In [1]: import numpy as np

In [2]: from numpy import linalg as LA

In [3]: np.set_printoptions(precision=2, suppress=True, linewidth=140, sign=" ")

In [4]: tidy = lambda a: np.round(a, 2) + 0

In [5]: E = np.load("sample8.npy")

In [6]: print(E)
[[  0  -1   5  -5   1   1  11]
 [  1   0   0 -13   9  12  -3]
 [ -5   0   0   2   5 -10 -11]
 [  5  13  -2   0   3  -4   8]
 [ -1  -9  -5  -3   0  15  13]
 [ -1 -12  10   4 -15   0   4]
 [-11   3  11  -8 -13  -4   0]]

In [7]: left, sig, Vh = LA.svd(E)

In [8]: evecs = Vh[:(sig > 1e-8).sum()]

In [9]: rng = np.random.default_rng(923615)

In [10]: x0 = E[1] + -2 * E[6] + rng.integers(2) * np.eye(7)[2]

In [11]: print(x0)
[ 23.  -6. -22.   3.  35.  20.  -3.]

In [12]: print(tidy(np.diag(evecs.T @ evecs)))
[ 0.89  0.93  0.76  0.68  0.92  0.82  1.  ]

In [13]: idx = rng.permutation(7)

In [14]: print(idx)
[ 6  2  3  5  4  0  1]

In [15]: M2 = E[idx][:, idx]

In [16]: print(tidy(np.sort(np.abs(LA.eigvals(M2)))))
[  0.     7.89   7.89  19.43  19.43  29.77  29.77]

In [17]: print(np.trace(M2))
0

In [18]: print(np.diag(M2))
[ 0  0  0  0  0  0  0]

In [19]: print(np.allclose(M2, E))
False

In [20]: x0 = np.array([1, 0, 0, 0, 0, 2, 2])

In [21]: print(tidy(LA.det(E)))
0.0

In [22]: print(tidy(LA.eigvals(E).real))
[ 0.  0.  0.  0.  0.  0.  0.]

In [23]: q = LA.solve(np.eye(7) - E, np.eye(7) + E)

In [24]: print(tidy(q @ q.T))
[[ 1.  0.  0.  0.  0.  0.  0.]
 [ 0.  1.  0.  0.  0.  0.  0.]
 [ 0.  0.  1.  0.  0.  0.  0.]
 [ 0.  0.  0.  1.  0.  0.  0.]
 [ 0.  0.  0.  0.  1.  0.  0.]
 [ 0.  0.  0.  0.  0.  1.  0.]
 [ 0.  0.  0.  0.  0.  0.  1.]]

In [25]: rank = LA.matrix_rank(E)

In [26]: print(rank)
6

In [27]: ns = LA.svd(E)[2][rank:].T

In [28]: print(tidy(ns[:, 0] / ns[np.abs(ns[:, 0]).round(6).argmax(), 0]))
[-0.58  0.48  0.88  1.    0.5   0.76 -0.01]

In [29]: print(ns.shape)
(7, 1)

In [30]: print(np.allclose(E @ ns, 0))
True

In [31]: print(tidy(E @ ns))
[[ 0.]
 [ 0.]
 [ 0.]
 [ 0.]
 [ 0.]
 [ 0.]
 [ 0.]]

In [32]: print(LA.matrix_rank(E.T @ E), LA.matrix_rank(E @ E.T))
6 6

In [33]: C2 = E.T @ E

In [34]: print((E @ E.T).shape)
(7, 7)

In [35]: print(np.allclose(C2, C2.T))
True

In [36]: W0 = np.load("arr.npy")

In [37]: print(W0)
[[  0.   -0.8 -26.   -0.1  -1.3   0.5   0.8   0.3]
 [ -1.3   0.5  40.   -0.3   0.7   0.   -0.5  -1.4]
 [  0.3  -2.   44.    1.5  -1.6   0.9   0.4  -0.5]
 [  0.2   0.5  24.   -0.7  -0.3   0.6  -1.2  -0.2]
 [  0.3   0.  -10.    0.1   2.1   0.7   0.1  -0.3]
 [  0.    0.1 -28.    0.7  -0.9   0.2  -0.2  -0.1]
 [  0.5  -0.2 -38.   -1.8   2.    0.   -0.4   0.7]
 [ -1.6  -0.7   8.   -0.8   1.7  -3.8  -0.2   0.8]
 [ -0.8   1.   -2.    0.9  -0.9   1.2  -0.2   0.1]]

In [38]: left, sig, Vh = LA.svd(W0)

In [39]: print(np.argmax(sig[:-1] / (sig[1:] + 1e-6)) + 1)
1

In [40]: print(tidy(sig))
[ 84.78   5.62   3.54   2.61   1.92   1.25   0.94   0.87]

In [41]: M2 = left[:, :1] @ np.diag(sig[:1]) @ Vh[:1]

In [42]: print(tidy(LA.norm(W0 - M2) / LA.norm(W0)))
0.09

In [43]: print(tidy(np.abs(W0 - M2).max()))
3.8

In [44]: W = np.array([[1, 3], [0, -3], [2, -3], [3, 3], [1, -3], [-1, 3], [0, 1], [2, 2]])

In [45]: beta = np.array([1, 3])

In [46]: act = np.maximum(W0 @ W + beta, 0)

In [47]: print(LA.matrix_rank(act))
2

In [48]: print(tidy(act))
[[   0.    89.9]
 [  76.7    0. ]
 [  90.3    0. ]
 [  45.8    0. ]
 [   0.    29.5]
 [   0.    91.7]
 [   0.   108.7]
 [  20.1    0. ]
 [   0.    12.6]]

In [49]: cent = np.array([[0, 5], [2, 0]])

In [50]: print(tidy(act @ cent))
[[ 179.8    0. ]
 [   0.   383.5]
 [   0.   451.5]
 [   0.   229. ]
 [  59.     0. ]
 [ 183.4    0. ]
 [ 217.4    0. ]
 [   0.   100.5]
 [  25.2    0. ]]

In [51]: def softmax(z):
    ...:     e = np.exp(z - z.max(axis=-1, keepdims=True))
    ...:     return e / e.sum(axis=-1, keepdims=True)
    ...: 

In [52]: print(tidy(softmax(W0).sum(axis=1)))
[ 1.  1.  1.  1.  1.  1.  1.  1.  1.]

In [53]: print(tidy(softmax(10 * W0[8])))
[ 0.    0.11  0.    0.04  0.    0.84  0.    0.  ]

In [54]: print(tidy(softmax(W0[8])))
[ 0.04  0.24  0.01  0.22  0.04  0.29  0.07  0.1 ]

In [55]: S = W0 @ W0.T / np.sqrt(8)

In [56]: print(tidy(softmax(S)[8] @ W0))
[  0.5   -0.2  -37.92  -1.78   1.98   0.    -0.4    0.69]

In [57]: proj = W0 @ LA.solve(W0.T @ W0, W0.T)

In [58]: print(LA.matrix_rank(np.eye(9) - proj))
1

In [59]: print(tidy(np.trace(proj)))
8.0

In [60]: print(tidy(np.diag(proj)))
[ 0.78  0.98  0.97  0.75  0.74  1.    0.81  0.97  0.99]

In [61]: F = np.array([[4.0, 0.0, 0.0, 0.0, 0.0, 0.0, 0.0, 0.0],
    ...:     [0.0, 13.0, 9.0, 6.0, 3.0, 0.0, 9.0, 6.0],
    ...:     [0.0, 9.0, 13.0, 6.0, 3.0, 0.0, 9.0, 6.0],
    ...:     [0.0, 6.0, 6.0, 8.0, 2.0, 0.0, 6.0, 4.0],
    ...:     [0.0, 3.0, 3.0, 2.0, 5.0, 0.0, 3.0, 2.0],
    ...:     [0.0, 0.0, 0.0, 0.0, 0.0, 4.0, 0.0, 0.0],
    ...:     [0.0, 9.0, 9.0, 6.0, 3.0, 0.0, 13.0, 6.0],
    ...:     [0.0, 6.0, 6.0, 4.0, 2.0, 0.0, 6.0, 8.0]])

In [62]: f, r1 = F[2], F[1]

In [63]: print(f @ r1)
396.0

In [64]: pr = (f @ r1) / (f @ f) * f

In [65]: print(tidy((r1 - pr) @ f))
0.0

In [66]: print(tidy(r1 - pr))
[ 0.    4.35 -3.5   0.23  0.12  0.    0.35  0.23]

In [67]: print(tidy(pr))
[  0.     8.65  12.5    5.77   2.88   0.     8.65   5.77]
